% python3 -q
>>> import numpy as np
>>> from numpy import linalg as LA
>>> np.set_printoptions(precision=2, suppress=True, linewidth=100, floatmode="fixed")
>>> W0 = np.load("run4.npy")
>>> W0
array([[-1.21, -2.06, -1.38],
       [ 0.40,  0.92,  0.69],
       [ 0.41,  0.56, -0.02],
       [-0.55, -1.59, -0.33],
       [ 0.49,  1.32,  0.31],
       [ 0.60,  1.59,  1.44],
       [-0.61, -0.33, -0.34],
       [-0.72, -0.56, -0.08],
       [-0.07,  0.11, -0.44],
       [ 0.73,  0.32,  0.50],
       [-0.79, -2.07, -0.50],
       [-0.07,  1.02,  0.12],
       [ 1.09,  3.58,  1.74]])
>>> np.abs(W0).max()
np.float64(3.58)
>>> LA.svd(W0, compute_uv=False)
array([6.54, 1.27, 1.00])
>>> np.zeros(13, 3)
Traceback (most recent call last):
  File "<python-input-7>", line 1, in <module>
    np.zeros(13, 3)
    ~~~~~~~~^^^^^^^
TypeError: Cannot interpret '3' as a data type
>>> M2 = np.c_[W0[:, :2] @ np.array([[0, 2], [1, -2]]), np.array([2, 2, 3, 2, 2, 2, 1, 1, 2, 2, 2, 0, 3])]
>>> M2
array([[-2.06,  1.70,  2.00],
       [ 0.92, -1.04,  2.00],
       [ 0.56, -0.30,  3.00],
       [-1.59,  2.08,  2.00],
       [ 1.32, -1.66,  2.00],
       [ 1.59, -1.98,  2.00],
       [-0.33, -0.56,  1.00],
       [-0.56, -0.32,  1.00],
       [ 0.11, -0.36,  2.00],
       [ 0.32,  0.82,  2.00],
       [-2.07,  2.56,  2.00],
       [ 1.02, -2.18,  0.00],
       [ 3.58, -4.98,  3.00]])
>>> LA.norm(LA.qr(W0)[0].T @ M2, axis=0) ** 2 / ((M2 ** 2).sum(axis=0) + 1e-12)
array([1.00, 1.00, 0.09])
>>> np.round(LA.norm(M2 - W0 @ LA.lstsq(W0, M2)[0], axis=0), 2) + 0
array([0.00, 0.00, 6.87])
>>> LA.matrix_rank(M2)
np.int64(3)
>>> vec = np.array([5, -4, -3])
>>> h = np.maximum(W0 @ vec, 0)
>>> np.flatnonzero(h > 1e-9)
array([ 0,  3,  8,  9, 10])
>>> W0.T @ h
array([-14.20, -32.09, -12.97])
>>> cen = (W0 - W0.mean(axis=0)) / W0.std(axis=0)
>>> np.argwhere(np.abs(cen) > 2)
array([[12,  1],
       [12,  2]])
>>> b = LA.lstsq(np.delete(cen, 1, axis=1), cen[:, 1])[0]
>>> b
array([0.50, 0.44])
>>> np.round(1 - np.var(cen[:, 1] - np.delete(cen, 1, axis=1) @ b), 2)
np.float64(0.84)
>>> cen = W0 - W0.mean(axis=0)
>>> evecs = LA.svd(cen)[2][:1]
>>> M2 = cen - cen @ evecs.T @ evecs
>>> np.round(LA.norm(M2) / LA.norm(cen), 2)
np.float64(0.24)
>>> A = np.array([[13.0, -9.0, 9.0, -3.0],
...     [-9.0, 13.0, -9.0, 3.0],
...     [9.0, -9.0, 13.0, -3.0],
...     [-3.0, 3.0, -3.0, 5.0]])
>>> # symmetric, so the eigenvalues are real
>>> f = np.array([3, 2, 1, 2])
>>> M2 = A + np.outer(f, np.eye(4)[0])
>>> LA.matrix_rank(M2 - A)
np.int64(1)
>>> LA.matrix_rank(LA.inv(M2) - LA.inv(A), tol=1e-8)
np.int64(1)
>>> M2
array([[16.00, -9.00,  9.00, -3.00],
       [-7.00, 13.00, -9.00,  3.00],
       [10.00, -9.00, 13.00, -3.00],
       [-1.00,  3.00, -3.00,  5.00]])
>>> LA.eigvals(M2)
array([32.47,  6.53,  4.00,  4.00])
>>> round(LA.det(M2.T), 2)
np.float64(3392.0)
>>> np.poly(M2)
array([    1.00,   -47.00,   540.00, -2320.00,  3392.00])
>>> np.einsum("ij,ji->", M2, M2)
np.float64(1129.0)
>>> J = np.load("arr.npy")
>>> J
array([[ 1.41,  9.56, -2.59],
       [-9.55,  2.77, -1.09],
       [-9.42, -3.31,  0.59],
       [-1.88, -9.48,  2.55],
       [ 4.60,  8.60, -2.21],
       [-0.82,  9.60, -2.68],
       [-9.15, -3.95,  0.78],
       [ 6.04, -7.63,  2.31],
       [-5.48,  8.01, -2.40],
       [-9.67,  2.35, -0.98],
       [-2.92, -9.24,  2.45],
       [-7.79, -6.10,  1.41],
       [-9.88,  1.38, -0.72],
       [-2.67,  9.26, -2.65],
       [-9.95, -1.01, -0.07],
       [ 9.98,  0.60,  0.18],
       [ 2.92,  9.24, -2.45],
       [ 7.36,  6.59, -1.56],
       [ 6.61, -7.17,  2.21],
       [-9.98, -0.69, -0.15]])
>>> LA.cond(J) > 100
np.True_
>>> np.round(np.trace(LA.pinv(J) @ J), 2)
np.float64(2.0)
>>> np.abs(np.diag(LA.qr(J)[1])) > 1e-9
array([ True,  True, False])
>>> np.allclose(J[:-1].T @ LA.lstsq(J[:-1].T, J[-1])[0], J[-1])
True
>>> rk = LA.matrix_rank(J)
>>> rk
np.int64(2)
>>> ns = LA.svd(J)[2][rk:].T
>>> np.allclose(J @ ns, 0)
True
>>> [int(LA.matrix_rank(J[:i])) for i in range(1, len(J) + 1)]
[1, 2, 2, 2, 2, 2, 2, 2, 2, 2, 2, 2, 2, 2, 2, 2, 2, 2, 2, 2]
>>> ns[:, 0] / ns[np.abs(ns[:, 0]).round(6).argmax(), 0]
array([-0.03,  0.28,  1.00])
>>> gram = np.cov(J, rowvar=False)
>>> gram
array([[ 47.54,   6.69,  -0.21],
       [  6.69,  46.49, -12.60],
       [ -0.21, -12.60,   3.47]])
>>> np.median(J, axis=0)
array([-2.80,  0.99, -0.44])
>>> M2 = J / np.sqrt((J ** 2).mean(axis=1, keepdims=True))
>>> M2[0]
array([ 0.24,  1.66, -0.45])
>>> arr = np.load("a.npy")
>>> arr
array([[-10.08,   7.96, -10.01],
       [  0.96, -12.08,  -0.75],
       [  4.00,   7.95,   5.82],
       [  6.96,  -0.02,   8.10]])
>>> vec = np.array([2, 1, -1])
>>> h = np.maximum(arr @ vec, 0)
>>> np.maximum(arr @ (3 * vec), 0)
array([ 0.00,  0.00, 30.39, 17.40])
>>> np.tanh(arr @ vec)
array([-0.98, -1.00,  1.00,  1.00])
>>> M2 = np.c_[arr[:, :2] @ np.array([[8, 7], [1, 3]]), np.array([2, 0, 2, 1])]
>>> M2
array([[-72.68, -46.68,   2.00],
       [ -4.40, -29.52,   0.00],
       [ 39.95,  51.85,   2.00],
       [ 55.66,  48.66,   1.00]])
>>> LA.norm(LA.qr(arr)[0].T @ M2, axis=0) ** 2 / ((M2 ** 2).sum(axis=0) + 1e-12)
array([1.00, 1.00, 0.80])
>>> E = np.loadtxt("dump.csv", delimiter=",")
>>> E
array([[ 3.00,  3.00,  3.00,  3.00],
       [ 3.00,  6.00,  6.00,  6.00],
       [ 3.00,  6.00,  9.00,  9.00],
       [ 3.00,  6.00,  9.00, 12.00]])
>>> rng = np.random.default_rng(290)
>>> lab = rng.permutation(4)
>>> lab
array([0, 1, 3, 2])
>>> M2 = E[lab][:, lab]
>>> np.allclose(M2, E)
False
>>> np.diag(M2)
array([ 3.00,  6.00, 12.00,  9.00])
>>> np.round(LA.det(M2), 2), round(LA.det(E[lab]), 2)
(np.float64(81.0), np.float64(-81.0))
>>> np.trace(M2)
np.float64(30.0)
>>> U, sig, Vt = LA.svd(E, full_matrices=False)
>>> np.round(Vt @ Vt.T, 2) + 0
array([[1.00, 0.00, 0.00, 0.00],
       [0.00, 1.00, 0.00, 0.00],
       [0.00, 0.00, 1.00, 0.00],
       [0.00, 0.00, 0.00, 1.00]])
>>> (sig > 1e-8).sum()
np.int64(4)
>>> np.round(U.T @ E @ Vt.T, 2) + 0
array([[24.87,  0.00,  0.00,  0.00],
       [ 0.00,  3.00,  0.00,  0.00],
       [ 0.00,  0.00,  1.28,  0.00],
       [ 0.00,  0.00,  0.00,  0.85]])
>>> np.abs(U[:, 0]).round(6).argmax()
np.int64(3)
>>> sig
array([24.87,  3.00,  1.28,  0.85])
>>> U.shape, sig.shape, Vt.shape
((4, 4), (4,), (4, 4))
>>> np.round(U.T @ U, 2) + 0
array([[1.00, 0.00, 0.00, 0.00],
       [0.00, 1.00, 0.00, 0.00],
       [0.00, 0.00, 1.00, 0.00],
       [0.00, 0.00, 0.00, 1.00]])
>>> M2 = np.array([[0], [2], [-1]])
>>> Z = np.array([[-4, -5, -6]])
>>> mat = M2 @ Z
>>> mat
array([[  0,   0,   0],
       [ -8, -10, -12],
       [  4,   5,   6]])
>>> # rank 1
>>> rk = LA.matrix_rank(mat)
>>> rk
np.int64(1)
>>> ns = LA.svd(mat)[2][rk:].T
>>> np.allclose(mat @ ns, 0)
True
>>> [int(LA.matrix_rank(mat[:, :j + 1])) for j in range(3)]
[1, 1, 1]
>>> vec = np.array([0, 2, 0])
>>> (mat @ vec).argmax()
np.int64(2)
>>> mat @ (2 * vec)
array([  0, -40,  20])
>>> np.einsum("ij,j->i", mat, vec)
array([  0, -20,  10])
>>> np.sign((mat @ vec).round(6))
array([ 0, -1,  1])
>>> mat @ vec
array([  0, -20,  10])
>>> (mat * vec).sum(axis=1)
array([  0, -20,  10])
>>> mat @ np.ones(3)
array([  0.00, -30.00,  15.00])
>>> mat * vec
array([[  0,   0,   0],
       [  0, -20,   0],
       [  0,  10,   0]])
>>> LA.norm(mat @ vec) <= LA.norm(mat, 2) * LA.norm(vec) + 1e-9
np.True_
>>> mat @ LA.pinv(mat) @ mat
array([[  0.00,   0.00,   0.00],
       [ -8.00, -10.00, -12.00],
       [  4.00,   5.00,   6.00]])
>>> np.unique(mat.round(6), axis=0).shape
(3, 3)
>>> U, sig, Vt = LA.svd(mat)
>>> sig.round(2) + 0
array([19.62,  0.00,  0.00])
>>> M2 = U[:, :1] @ np.diag(sig[:1]) @ Vt[:1]
>>> M2
array([[  0.00,   0.00,   0.00],
       [ -8.00, -10.00, -12.00],
       [  4.00,   5.00,   6.00]])
>>> np.round(np.abs(mat - M2).max(), 2)
np.float64(0.0)
>>> LA.matrix_rank(M2)
np.int64(1)
>>> data = np.load("block13.npy")
>>> data
array([[  0,   0, -18,  -3],
       [  0,   0,   9, -12],
       [-18,  -3,  12,   2],
       [  9, -12,  -6,   8]])
>>> P = np.triu(np.array([[-2, 1, -3, 2], [2, 3, 0, 0], [1, 2, -3, 2], [3, 2, 3, 0]]), 1) + np.eye(4)
>>> M2 = P @ data @ LA.inv(P)
>>> M2
array([[  72.00,  -87.00,  159.00, -467.00],
       [   0.00,    0.00,    9.00,  -30.00],
       [   0.00,  -27.00,    0.00,   18.00],
       [   9.00,  -21.00,   21.00,  -52.00]])
>>> np.trace(M2), np.trace(data)
(np.float64(20.0), np.int64(20))
>>> P @ data - data @ P
array([[ 72.00, -15.00, -39.00,  34.00],
       [  0.00,   0.00,   0.00, -18.00],
       [ 18.00,  -6.00, -66.00,  28.00],
       [  0.00,  -9.00,  27.00,  -6.00]])
>>> w1 = np.array([[-3, -8, 1, -8], [2, 6, -3, -2], [-5, 0, -9, 4], [6, -9, -2, -1]])
>>> b = np.array([-3, 3, 1, 3])
>>> hid = np.maximum(data @ w1 + b, 0)
>>> (hid > 0).mean(axis=0)
array([0.50, 0.75, 0.50, 0.50])
>>> Z = np.array([[2, 1, 0], [0, 1, 1], [0, 2, 1], [1, 1, 1]])
>>> (hid @ Z).round(6).argmax(axis=1)
array([1, 1, 1, 1])
>>> M = np.loadtxt("test17.csv", delimiter=",")
>>> M
array([[13.00, -3.00, -8.00],
       [-3.00, 18.00,  3.00],
       [-8.00,  3.00,  5.00]])
>>> # looks like rank 2
>>> rk = LA.matrix_rank(M)
>>> rk
np.int64(2)
>>> ns = LA.svd(M)[2][rk:].T
>>> ns.shape
(3, 1)
>>> np.round(ns @ ns.T, 2) + 0
array([[ 0.26, -0.03,  0.44],
       [-0.03,  0.00, -0.05],
       [ 0.44, -0.05,  0.73]])
>>> [int(LA.matrix_rank(M[:, :j + 1])) for j in range(3)]
[1, 2, 2]
>>> np.allclose(M @ ns, 0)
True
>>> [int(LA.matrix_rank(np.delete(M, i, axis=0))) for i in range(3)]
[2, 2, 2]
>>> np.argsort(-LA.norm(M, axis=0).round(6), kind="stable")[:3]
array([1, 0, 2])
>>> LA.matrix_rank(M, rtol=0.1)
np.int64(2)
>>> round(LA.norm(M, 2) / LA.norm(M), 2)
np.float64(0.85)
